$ ipython --no-banner

In [1]: import numpy as np

In [2]: import numpy.linalg as la

In [3]: np.set_printoptions(precision=3, suppress=True, linewidth=100)

In [4]: rnd = lambda a: np.round(a, 3) + 0

In [5]: W0 = np.cumsum(np.array([[-1, 3, -3],
   ...:     [1, -2, 3],
   ...:     [3, 1, 1],
   ...:     [-3, 0, -1],
   ...:     [-3, 3, 3],
   ...:     [-3, -3, 3],
   ...:     [1, -3, -2],
   ...:     [-2, -2, -3],
   ...:     [-2, 3, 2],
   ...:     [3, 1, 3],
   ...:     [-3, -1, 0],
   ...:     [2, -2, 2],
   ...:     [2, -1, 1],
   ...:     [0, 3, 1],
   ...:     [1, 3, 1]]), axis=0)

In [6]: W0
Out[6]: 
array([[-1,  3, -3],
       [ 0,  1,  0],
       [ 3,  2,  1],
       [ 0,  2,  0],
       [-3,  5,  3],
       [-6,  2,  6],
       [-5, -1,  4],
       [-7, -3,  1],
       [-9,  0,  3],
       [-6,  1,  6],
       [-9,  0,  6],
       [-7, -2,  8],
       [-5, -3,  9],
       [-5,  0, 10],
       [-4,  3, 11]])

In [7]: gram = np.cov(W0, rowvar=False)

In [8]: print(rnd(np.corrcoef(W0.T)))
[[ 1.     0.5   -0.503]
 [ 0.5    1.    -0.26 ]
 [-0.503 -0.26   1.   ]]

In [9]: rnd(gram)
Out[9]: 
array([[12.067,  3.976, -7.19 ],
       [ 3.976,  5.238, -2.452],
       [-7.19 , -2.452, 16.952]])

In [10]: gram.shape
Out[10]: (3, 3)

In [11]: print(np.median(W0, axis=0))
[-5.  1.  4.]

In [12]: r0 = np.array([1, 5])

In [13]: np.convolve(W0[12], r0)
Out[13]: array([ -5, -28,  -6,  45])

In [14]: print(np.array([np.convolve(row, r0, "same") for row in W0]))
[[ -1  -2  12]
 [  0   1   5]
 [  3  17  11]
 [  0   2  10]
 [ -3 -10  28]
 [ -6 -28  16]
 [ -5 -26  -1]
 [ -7 -38 -14]
 [ -9 -45   3]
 [ -6 -29  11]
 [ -9 -45   6]
 [ -7 -37  -2]
 [ -5 -28  -6]
 [ -5 -25  10]
 [ -4 -17  26]]

In [15]: np.correlate(W0[12], W0[5], "full")
Out[15]: array([-30, -28,  78,  36, -54])

In [16]: Xc = W0 - W0.mean(axis=0)

In [17]: vecs = la.svd(Xc)[2][:1]

In [18]: M2 = Xc - Xc @ vecs.T @ vecs

In [19]: rnd(np.diag(vecs.T @ vecs))
Out[19]: array([0.345, 0.056, 0.6  ])

In [20]: rnd(la.norm(M2) / la.norm(Xc))
Out[20]: np.float64(0.569)

In [21]: Xc = W0 - W0.mean(axis=0)

In [22]: left, sv, Vh = la.svd(Xc, full_matrices=False)

In [23]: rnd((sv ** 2).sum() ** 2 / (sv ** 4).sum())
Out[23]: np.float64(1.932)

In [24]: (np.sign(left[:, 0]) == np.sign(left[0, 0])).astype(int)
Out[24]: array([1, 1, 1, 1, 1, 0, 0, 1, 0, 0, 0, 0, 0, 0, 0])

In [25]: print(rnd(sv))
[18.004 10.428  6.837]

In [26]: rnd(Vh[0] * np.sign(Vh[0, np.abs(Vh[0]).argmax()]))
Out[26]: array([-0.587, -0.236,  0.774])
